% ipython --no-banner

In [1]: import numpy as np

In [2]: np.set_printoptions(precision=3, suppress=True, linewidth=120, legacy="1.25")

In [3]: tidy = lambda a: np.round(a, 3) + 0

In [4]: F = np.array([[1, -3, 3, 0], [0, 1, -3, 3], [3, 0, 1, -3], [-3, 3, 0, 1]])

In [5]: F
Out[5]: 
array([[ 1, -3,  3,  0],
       [ 0,  1, -3,  3],
       [ 3,  0,  1, -3],
       [-3,  3,  0,  1]])

In [6]: rng = np.random.default_rng(11)

In [7]: lab = rng.permutation(4)

In [8]: A2 = F[:, lab] * rng.choice([-1, 1], 4)

In [9]: A2
Out[9]: 
array([[ 0, -3,  1,  3],
       [-3,  1,  0, -3],
       [ 3,  0,  3,  1],
       [-1,  3, -3,  0]])

In [10]: Uu, _, vt = np.linalg.svd(F.T @ A2)

In [11]: tidy(Uu @ vt)
Out[11]: 
array([[ 0.,  0.,  1.,  0.],
       [ 0.,  1.,  0.,  0.],
       [ 0.,  0.,  0.,  1.],
       [-1.,  0.,  0.,  0.]])

In [12]: tidy(np.linalg.lstsq(F, A2)[0])
Out[12]: 
array([[ 0.,  0.,  1.,  0.],
       [ 0.,  1.,  0.,  0.],
       [ 0.,  0.,  0.,  1.],
       [-1.,  0.,  0.,  0.]])

In [13]: np.fft.fft(F[0])
Out[13]: array([ 1.+0.j, -2.+3.j,  7.+0.j, -2.-3.j])

In [14]: (F @ F)[0]
Out[14]: array([ 10,  -6,  15, -18])

In [15]: F @ (-1.0) ** np.arange(4)
Out[15]: array([ 7., -7.,  7., -7.])

In [16]: np.allclose(F @ F.T, F.T @ F)
Out[16]: True

In [17]: tidy(np.sort(np.abs(np.fft.fft(F[0])))), tidy(np.sort(np.linalg.svd(F, compute_uv=False)))
Out[17]: (array([1.   , 3.606, 3.606, 7.   ]), array([1.   , 3.606, 3.606, 7.   ]))

In [18]: O, R = np.linalg.qr(F)

In [19]: tidy(O @ R)
Out[19]: 
array([[ 1., -3.,  3.,  0.],
       [ 0.,  1., -3.,  3.],
       [ 3.,  0.,  1., -3.],
       [-3.,  3.,  0.,  1.]])

In [20]: np.allclose(R.T @ R, F.T @ F)
Out[20]: True

In [21]: O.shape, R.shape
Out[21]: ((4, 4), (4, 4))

In [22]: A2 = np.array([[6, 8, -8, -8], [-4, 4, -2, 0], [9, 3, 9, -3], [5, 6, -9, -1]])

In [23]: M = np.triu(A2)

In [24]: M
Out[24]: 
array([[ 6,  8, -8, -8],
       [ 0,  4, -2,  0],
       [ 0,  0,  9, -3],
       [ 0,  0,  0, -1]])

In [25]: # triangular, det is the product of the diagonal

In [26]: x0 = np.array([1, 0, 0, 1])

In [27]: y = M @ x0

In [28]: coef, lr = np.zeros(4), 1 / np.linalg.norm(M, 2) ** 2

In [29]: for i in range(250):
    ...:     coef -= lr * M.T @ (M @ coef - y)
    ...:     if i % 50 == 0: print(i, round(np.linalg.norm(M @ coef - y), 3))
    ...: 
0 2.587
50 0.67
100 0.635
150 0.601
200 0.57

In [30]: tidy(np.linalg.cond(M))
Out[30]: 30.478

In [31]: ev, V = np.linalg.eig(M)

In [32]: tidy(np.sort(np.linalg.eigvals(np.linalg.inv(M))))
Out[32]: array([-1.   ,  0.111,  0.167,  0.25 ])

In [33]: np.prod(ev)
Out[33]: -216.0

In [34]: M @ V[:, 0] - ev[0] * V[:, 0]
Out[34]: array([0., 0., 0., 0.])

In [35]: tidy(np.sort(np.linalg.eigvals(M.T)))
Out[35]: array([-1.,  4.,  6.,  9.])

In [36]: W0 = np.load("arr.npy")

In [37]: W0
Out[37]: 
array([[4.354, 0.817, 0.013],
       [0.817, 3.063, 1.115],
       [0.013, 1.115, 3.583]])

In [38]: # symmetric, so the eigenvalues are real

In [39]: ev, V = np.linalg.eig(W0)

In [40]: tidy(W0 @ V[:, 0] - ev[0] * V[:, 0])
Out[40]: array([0., 0., 0.])

In [41]: tidy(ev)
Out[41]: array([2., 5., 4.])

In [42]: tidy(np.sort(np.linalg.eigvals(np.linalg.inv(W0))))
Out[42]: array([0.2 , 0.25, 0.5 ])

In [43]: tidy(W0 @ W0)
Out[43]: 
array([[19.625,  6.074,  1.014],
       [ 6.074, 11.293,  7.421],
       [ 1.014,  7.421, 14.081]])

In [44]: tidy(np.linalg.matrix_power(W0, 3))
Out[44]: 
array([[90.423, 35.77 , 10.661],
       [35.77 , 47.826, 39.259],
       [10.661, 39.259, 58.741]])

In [45]: W0.inv()
---------------------------------------------------------------------------
AttributeError                            Traceback (most recent call last)
Cell In[45], line 1
----> 1 W0.inv()

AttributeError: 'numpy.ndarray' object has no attribute 'inv'

In [46]: tidy(np.sort(np.abs(np.linalg.eigvals(W0))))
Out[46]: array([2., 4., 5.])

In [47]: (W0 - W0.T) / 2
Out[47]: 
array([[0., 0., 0.],
       [0., 0., 0.],
       [0., 0., 0.]])

In [48]: w1 = np.array([[1, 1, 5, 0, 5], [1, 4, 0, 5, 2], [2, 1, 1, 3, 5]])

In [49]: coef = np.array([8, 4, 4, 0, 3])

In [50]: act = np.maximum(W0 @ w1 + coef, 0)

In [51]: (act > 0).astype(int)
Out[51]: 
array([[1, 1, 1, 1, 1],
       [1, 1, 1, 1, 1],
       [1, 1, 1, 1, 1]])

In [52]: (act > 0).mean(axis=0)
Out[52]: array([1., 1., 1., 1., 1.])

In [53]: Z = np.array([[-1, -4, -8], [4, -1, -5], [8, 4, -3], [1, 3, 1], [7, -4, -4]])

In [54]: w1 @ Z
Out[54]: 
array([[ 78,  -5, -48],
       [ 34,  -1, -31],
       [ 48, -16, -41]])

In [55]: x0 = np.ones(3)

In [56]: for _ in range(5):
    ...:     x0 = W0 @ x0
    ...:     x0 /= np.linalg.norm(x0)
    ...:     print(round(x0 @ W0 @ x0, 3))
    ...: 
4.977
4.985
4.99
4.994
4.996

In [57]: tidy(np.linalg.eigvalsh(W0)[-1])
Out[57]: 5.0

In [58]: tidy(x0)
Out[58]: array([0.665, 0.568, 0.485])

In [59]: ev, V = np.linalg.eigh(W0)

In [60]: x0 = np.array([-1, 3, 2])

In [61]: tidy(V * np.sqrt(ev) @ V.T)
Out[61]: 
array([[ 2.075,  0.217, -0.014],
       [ 0.217,  1.708,  0.313],
       [-0.014,  0.313,  1.867]])

In [62]: feats = np.eye(4, dtype=int)[rng.permutation(4)] * np.array([1, 0, 3, 2])

In [63]: feats
Out[63]: 
array([[0, 0, 0, 2],
       [0, 0, 3, 0],
       [0, 0, 0, 0],
       [1, 0, 0, 0]])

In [64]: # rank 3

In [65]: A2 = F ** -1
---------------------------------------------------------------------------
ValueError                                Traceback (most recent call last)
Cell In[65], line 1
----> 1 A2 = F ** -1

ValueError: Integers to negative integer powers are not allowed.

In [66]: A2 = np.linalg.inv(F)

In [67]: (np.abs(A2) > 1e-9).astype(int)
Out[67]: 
array([[1, 1, 1, 1],
       [1, 1, 1, 1],
       [1, 1, 1, 1],
       [1, 1, 1, 1]])

In [68]: X = np.loadtxt("case1.csv", delimiter=",")

In [69]: X
Out[69]: 
array([[ -6. ,  -0.3,   0.7,  -0.8],
       [-11. ,  -1.2,  -0.7,  -0.3],
       [ 19. ,   1.6,  -0.1,  -0.5]])

In [70]: # column 0 dominates

In [71]: Uu, sv, vt = np.linalg.svd(X)

In [72]: np.argmax(sv[:-1] / (sv[1:] + 1e-6)) + 1
Out[72]: 1

In [73]: A2 = Uu[:, :1] @ np.diag(sv[:1]) @ vt[:1]

In [74]: np.linalg.matrix_rank(X, rtol=0.05)
Out[74]: 2

In [75]: np.argsort(-np.linalg.norm(X, axis=0).round(6), kind="stable")[:3]
Out[75]: array([0, 1, 2])

In [76]: np.linalg.cond(X) > 100
Out[76]: False

In [77]: np.linalg.matrix_rank(X, rtol=0.1)
Out[77]: 1

In [78]: C2 = X.T @ X

In [79]: np.linalg.matrix_rank(C2)
Out[79]: 3

In [80]: tidy(np.linalg.eigvalsh(C2)[::-1])
Out[80]: array([521.989,   1.346,   0.725,   0.   ])

In [81]: np.allclose(C2, C2.T)
Out[81]: True

In [82]: tidy(np.trace(C2)), (X ** 2).sum()
Out[82]: (524.06, 524.06)

In [83]: r0, g = X[0], X[2]

In [84]: r0 @ g
Out[84]: -114.15

In [85]: pr = (r0 @ g) / (r0 @ r0) * r0

In [86]: tidy(g - pr)
Out[86]: array([ 0.599,  0.68 ,  2.047, -2.954])

In [87]: tidy(pr)
Out[87]: array([18.401,  0.92 , -2.147,  2.454])

In [88]: np.linalg.matrix_rank(np.outer(r0, g))
Out[88]: 1

In [89]: Uu, sv, vt = np.linalg.svd(X, full_matrices=False)

In [90]: tidy(Uu.T @ X @ vt.T)
Out[90]: 
array([[22.847,  0.   ,  0.   ],
       [ 0.   ,  1.16 ,  0.   ],
       [ 0.   ,  0.   ,  0.852]])

In [91]: tidy(np.sqrt((sv ** 2).sum())), tidy(np.linalg.norm(X))
Out[91]: (22.892, 22.892)

In [92]: np.abs(Uu[:, 0]).round(6).argmax()
Out[92]: 2

In [93]: tidy(np.abs(vt[0]))
Out[93]: array([0.996, 0.087, 0.003, 0.003])

In [94]: tidy(sv)
Out[94]: array([22.847,  1.16 ,  0.852])

In [95]: mat = np.array([[-1.0, 2.6, -0.9, 1.4],
    ...:     [-1.1, -0.2, -0.3, -0.2],
    ...:     [1.3, 0.0, 0.7, -1.5],
    ...:     [-0.3, -0.5, 0.0, -1.0],
    ...:     [-1.1, 0.1, 0.0, 0.2],
    ...:     [1.3, -0.4, -0.6, 1.2],
    ...:     [-1.4, 0.3, -1.0, 0.7],
    ...:     [0.1, 0.2, 1.2, 0.4],
    ...:     [1.3, 1.2, 0.3, 0.7],
    ...:     [2.2, -0.3, 0.0, -0.7],
    ...:     [0.1, 0.5, -1.0, 0.3],
    ...:     [0.0, 0.6, -0.4, -0.9],
    ...:     [0.8, -0.7, 1.4, 0.0],
    ...:     [-2.0, 0.6, -1.1, 0.1],
    ...:     [1.8, -2.2, -1.1, -0.1],
    ...:     [-0.6, 0.4, 0.5, -0.8],
    ...:     [1.2, 0.0, -1.1, -0.4],
    ...:     [1.1, -0.2, 2.9, 1.0],
    ...:     [-1.5, 1.4, 1.1, -1.3]])

In [96]: mat[13] *= 5

In [97]: mat
Out[97]: 
array([[ -1. ,   2.6,  -0.9,   1.4],
       [ -1.1,  -0.2,  -0.3,  -0.2],
       [  1.3,   0. ,   0.7,  -1.5],
       [ -0.3,  -0.5,   0. ,  -1. ],
       [ -1.1,   0.1,   0. ,   0.2],
       [  1.3,  -0.4,  -0.6,   1.2],
       [ -1.4,   0.3,  -1. ,   0.7],
       [  0.1,   0.2,   1.2,   0.4],
       [  1.3,   1.2,   0.3,   0.7],
       [  2.2,  -0.3,   0. ,  -0.7],
       [  0.1,   0.5,  -1. ,   0.3],
       [  0. ,   0.6,  -0.4,  -0.9],
       [  0.8,  -0.7,   1.4,   0. ],
       [-10. ,   3. ,  -5.5,   0.5],
       [  1.8,  -2.2,  -1.1,  -0.1],
       [ -0.6,   0.4,   0.5,  -0.8],
       [  1.2,   0. ,  -1.1,  -0.4],
       [  1.1,  -0.2,   2.9,   1. ],
       [ -1.5,   1.4,   1.1,  -1.3]])

In [98]: # row 13 is much longer than the rest

In [99]: hat = mat @ np.linalg.solve(mat.T @ mat, mat.T)

In [100]: tidy(hat @ mat[:, 1])
Out[100]: 
array([ 2.6, -0.2,  0. , -0.5,  0.1, -0.4,  0.3,  0.2,  1.2, -0.3,  0.5,  0.6, -0.7,  3. , -2.2,  0.4,  0. , -0.2,
        1.4])

In [101]: tidy(np.trace(hat))
Out[101]: 4.0

In [102]: tidy(np.linalg.eigvalsh(hat))
Out[102]: array([0., 0., 0., 0., 0., 0., 0., 0., 0., 0., 0., 0., 0., 0., 0., 1., 1., 1., 1.])

In [103]: r0, g = mat[9], mat[10]

In [104]: tidy(r0 @ g)
Out[104]: -0.14

In [105]: tidy(r0 @ r0)
Out[105]: 5.42

In [106]: pr = (r0 @ g) / (r0 @ r0) * r0

In [107]: np.linalg.matrix_rank(np.outer(r0, g))
Out[107]: 1

In [108]: tidy(np.outer(r0, g))
Out[108]: 
array([[ 0.22,  1.1 , -2.2 ,  0.66],
       [-0.03, -0.15,  0.3 , -0.09],
       [ 0.  ,  0.  ,  0.  ,  0.  ],
       [-0.07, -0.35,  0.7 , -0.21]])

In [109]: tidy(np.linalg.norm(r0 + g) ** 2 + np.linalg.norm(r0 - g) ** 2)
Out[109]: 13.54

In [110]: (g - pr) @ r0
Out[110]: 0.0

In [111]: Uu, sv = np.linalg.svd(mat)
---------------------------------------------------------------------------
ValueError                                Traceback (most recent call last)
Cell In[111], line 1
----> 1 Uu, sv = np.linalg.svd(mat)

ValueError: too many values to unpack (expected 2)

In [112]: Uu, sv, vt = np.linalg.svd(mat, full_matrices=False)

In [113]: tidy(Uu.T @ mat @ vt.T)
Out[113]: 
array([[12.983,  0.   ,  0.   ,  0.   ],
       [ 0.   ,  4.599,  0.   ,  0.   ],
       [ 0.   ,  0.   ,  3.787,  0.   ],
       [ 0.   ,  0.   ,  0.   ,  3.067]])

In [114]: tidy(np.sqrt((sv ** 2).sum())), tidy(np.linalg.norm(mat))
Out[114]: (14.611, 14.611)

In [115]: np.abs(Uu[:, 0]).round(6).argmax()
Out[115]: 13

In [116]: tidy(np.abs(vt[0]))
Out[116]: array([0.845, 0.286, 0.449, 0.047])

In [117]: m1 = np.array([[1.0, 0.0, 0.0], [0.0, 1.0, 0.0], [0.0, 0.0, 1.0]])

In [118]: # orthonormal columns

In [119]: assert m1 == m1.T
---------------------------------------------------------------------------
ValueError                                Traceback (most recent call last)
Cell In[119], line 1
----> 1 assert m1 == m1.T

ValueError: The truth value of an array with more than one element is ambiguous. Use a.any() or a.all()

In [120]: tidy(np.linalg.matrix_power(m1, 4))
Out[120]: 
array([[1., 0., 0.],
       [0., 1., 0.],
       [0., 0., 1.]])

In [121]: m1 @ m1
Out[121]: 
array([[1., 0., 0.],
       [0., 1., 0.],
       [0., 0., 1.]])

In [122]: x0 = np.array([-1, 1, -1])

In [123]: y = m1 @ x0

In [124]: y
Out[124]: array([-1.,  1., -1.])

In [125]: tidy(np.linalg.solve(m1, y + m1[:, 1]))
Out[125]: array([-1.,  2., -1.])

In [126]: tidy(np.linalg.solve(m1, y))
Out[126]: array([-1.,  1., -1.])

In [127]: tidy(np.linalg.solve(m1, m1[:, 0]))
Out[127]: array([1., 0., 0.])

In [128]: lab = rng.permutation(3)

In [129]: lab
Out[129]: array([2, 1, 0])

In [130]: A2 = m1[lab][:, lab]

In [131]: tidy(np.sort(np.abs(np.linalg.eigvals(A2))))
Out[131]: array([1., 1., 1.])

In [132]: A2
Out[132]: 
array([[1., 0., 0.],
       [0., 1., 0.],
       [0., 0., 1.]])
